% python3 -q
>>> import numpy as np
>>> import numpy.linalg as la
>>> np.set_printoptions(precision=3, suppress=True, linewidth=100, legacy="1.25")
>>> J = np.load("a.npy")
>>> J
array([[ 23,   1,  -1,  -2,   1,  -3,  -2,   1,   0],
       [ -3, -25,   3,   0,   1,   1,  -1,   2,   1],
       [ -1,  -3, -25,   1,   3,   3,   0,  -3,   2],
       [ -2,  -1,  -2,   8,  -2,   2,   3,   2,   2],
       [  1,   2,   0,   1,  19,   3,   1,   3,   1],
       [ -3,   1,  -2,  -3,  -1,  -3,   0,  -1,   1],
       [  2,   2,  -3,  -2,   0,   3,  29,  -3,  -3],
       [ -3,   3,   3,   2,  -3,   3,   2,   9,  -2],
       [ -2,  -3,  -1,   0,   1,   3,  -2,  -1,  21]])
>>> t3 = np.stack([J, 5 * J, J[::-1]])
>>> (t3 @ J.T).shape
(3, 9, 9)
>>> t3.shape
(3, 9, 9)
>>> la.matrix_rank(t3)
array([9, 9, 9])
>>> la.norm(t3, axis=(1, 2))
array([ 62.33 , 311.649,  62.33 ])
>>> np.einsum("bij,cij->bc", t3, t3)
array([[ 3885, 19425,   311],
       [19425, 97125,  1555],
       [  311,  1555,  3885]])
>>> la.matrix_rank(t3.reshape(3, -1))
2
>>> t3.sum(axis=0)
array([[ 136,    3,   -7,  -12,    7,  -15,  -14,    5,   21],
       [ -21, -147,   21,    2,    3,    9,   -4,   21,    4],
       [  -4,  -16, -153,    4,   18,   21,   29,  -21,    9],
       [ -15,   -5,  -14,   45,  -13,    9,   18,   11,   13],
       [   7,   14,    0,    7,  133,   21,    7,   21,    7],
       [ -20,    5,  -14,  -10,   -8,  -16,    3,   -4,    8],
       [  11,    9,  -43,  -11,    3,   21,  174,  -21,  -16],
       [ -21,   -7,   21,   12,  -17,   19,   11,   56,  -11],
       [  11,  -17,   -7,   -2,    7,   15,  -14,   -5,  126]])
>>> A2 = J ** -1
Traceback (most recent call last):
  File "<python-input-13>", line 1, in <module>
    A2 = J ** -1
         ~~^^~~~
ValueError: Integers to negative integer powers are not allowed.
>>> A2 = la.inv(J)
>>> np.allclose(A2, J.T)
False
>>> (np.abs(A2) > 1e-9).astype(int)
array([[1, 1, 1, 1, 1, 1, 1, 1, 1],
       [1, 1, 1, 1, 1, 1, 1, 1, 1],
       [1, 1, 1, 1, 1, 1, 1, 1, 1],
       [1, 1, 1, 1, 1, 1, 1, 1, 1],
       [1, 1, 1, 1, 1, 1, 1, 1, 1],
       [1, 1, 1, 1, 1, 1, 1, 1, 1],
       [1, 1, 1, 1, 1, 1, 1, 1, 1],
       [1, 1, 1, 1, 1, 1, 1, 1, 1],
       [1, 1, 1, 1, 1, 1, 1, 1, 1]])
>>> round(la.slogdet(J)[0], 3)
-1.0
>>> round(la.det(J) * la.det(A2), 3)
1.0
